$ ipython --no-banner

In [1]: import numpy as np

In [2]: import numpy.linalg as la

In [3]: np.set_printoptions(precision=3, suppress=True, linewidth=100)

In [4]: feats = np.array([[-0.3, -1.3, 1.8, -0.9, -1.6, 1.0, 1.3, 0.2, 0.4, -0.2, -0.3, -0.3],
   ...:     [-0.7, -1.7, -0.2, -0.9, 1.6, -0.6, -0.1, 0.1, 0.3, -0.6, -1.4, 0.0],
   ...:     [-1.4, -0.7, 1.1, 0.2, -0.3, 0.4, 0.4, 0.1, 0.1, 0.7, 0.8, -0.2],
   ...:     [-2.4, 1.4, -0.8, 1.6, 0.6, 0.2, 0.5, -1.7, 0.7, -0.1, 0.4, 0.2],
   ...:     [-1.6, 1.5, 0.7, -1.3, 1.2, 0.7, -1.2, 2.4, 0.5, -0.2, 0.9, -0.4]])

In [5]: feats
Out[5]: 
array([[-0.3, -1.3,  1.8, -0.9, -1.6,  1. ,  1.3,  0.2,  0.4, -0.2, -0.3, -0.3],
       [-0.7, -1.7, -0.2, -0.9,  1.6, -0.6, -0.1,  0.1,  0.3, -0.6, -1.4,  0. ],
       [-1.4, -0.7,  1.1,  0.2, -0.3,  0.4,  0.4,  0.1,  0.1,  0.7,  0.8, -0.2],
       [-2.4,  1.4, -0.8,  1.6,  0.6,  0.2,  0.5, -1.7,  0.7, -0.1,  0.4,  0.2],
       [-1.6,  1.5,  0.7, -1.3,  1.2,  0.7, -1.2,  2.4,  0.5, -0.2,  0.9, -0.4]])

In [6]: cov = feats.T @ feats

In [7]: (feats @ feats.T).shape
Out[7]: (5, 5)

In [8]: th = np.radians(120)

In [9]: Rm = np.eye(12)

In [10]: Rm[8, 8] = Rm[2, 2] = np.cos(th)

In [11]: Rm[8, 2], Rm[2, 8] = -np.sin(th), np.sin(th)

In [12]: print(Rm)
[[ 1.     0.     0.     0.     0.     0.     0.     0.     0.     0.     0.     0.   ]
 [ 0.     1.     0.     0.     0.     0.     0.     0.     0.     0.     0.     0.   ]
 [ 0.     0.    -0.5    0.     0.     0.     0.     0.     0.866  0.     0.     0.   ]
 [ 0.     0.     0.     1.     0.     0.     0.     0.     0.     0.     0.     0.   ]
 [ 0.     0.     0.     0.     1.     0.     0.     0.     0.     0.     0.     0.   ]
 [ 0.     0.     0.     0.     0.     1.     0.     0.     0.     0.     0.     0.   ]
 [ 0.     0.     0.     0.     0.     0.     1.     0.     0.     0.     0.     0.   ]
 [ 0.     0.     0.     0.     0.     0.     0.     1.     0.     0.     0.     0.   ]
 [ 0.     0.    -0.866  0.     0.     0.     0.     0.    -0.5    0.     0.     0.   ]
 [ 0.     0.     0.     0.     0.     0.     0.     0.     0.     1.     0.     0.   ]
 [ 0.     0.     0.     0.     0.     0.     0.     0.     0.     0.     1.     0.   ]
 [ 0.     0.     0.     0.     0.     0.     0.     0.     0.     0.     0.     1.   ]]

In [13]: Y = feats @ Rm.T

In [14]: np.allclose(la.norm(feats, axis=1), la.norm(Y, axis=1))
Out[14]: True

In [15]: la.svd(feats, compute_uv=False), la.svd(Y, compute_uv=False)
Out[15]: 
(array([4.325, 4.169, 3.494, 2.998, 1.283]),
 array([4.325, 4.169, 3.494, 2.998, 1.283]))

In [16]: Y
Out[16]: 
array([[-0.3  , -1.3  , -0.554, -0.9  , -1.6  ,  1.   ,  1.3  ,  0.2  , -1.759, -0.2  , -0.3  ,
        -0.3  ],
       [-0.7  , -1.7  ,  0.36 , -0.9  ,  1.6  , -0.6  , -0.1  ,  0.1  ,  0.023, -0.6  , -1.4  ,
         0.   ],
       [-1.4  , -0.7  , -0.463,  0.2  , -0.3  ,  0.4  ,  0.4  ,  0.1  , -1.003,  0.7  ,  0.8  ,
        -0.2  ],
       [-2.4  ,  1.4  ,  1.006,  1.6  ,  0.6  ,  0.2  ,  0.5  , -1.7  ,  0.343, -0.1  ,  0.4  ,
         0.2  ],
       [-1.6  ,  1.5  ,  0.083, -1.3  ,  1.2  ,  0.7  , -1.2  ,  2.4  , -0.856, -0.2  ,  0.9  ,
        -0.4  ]])
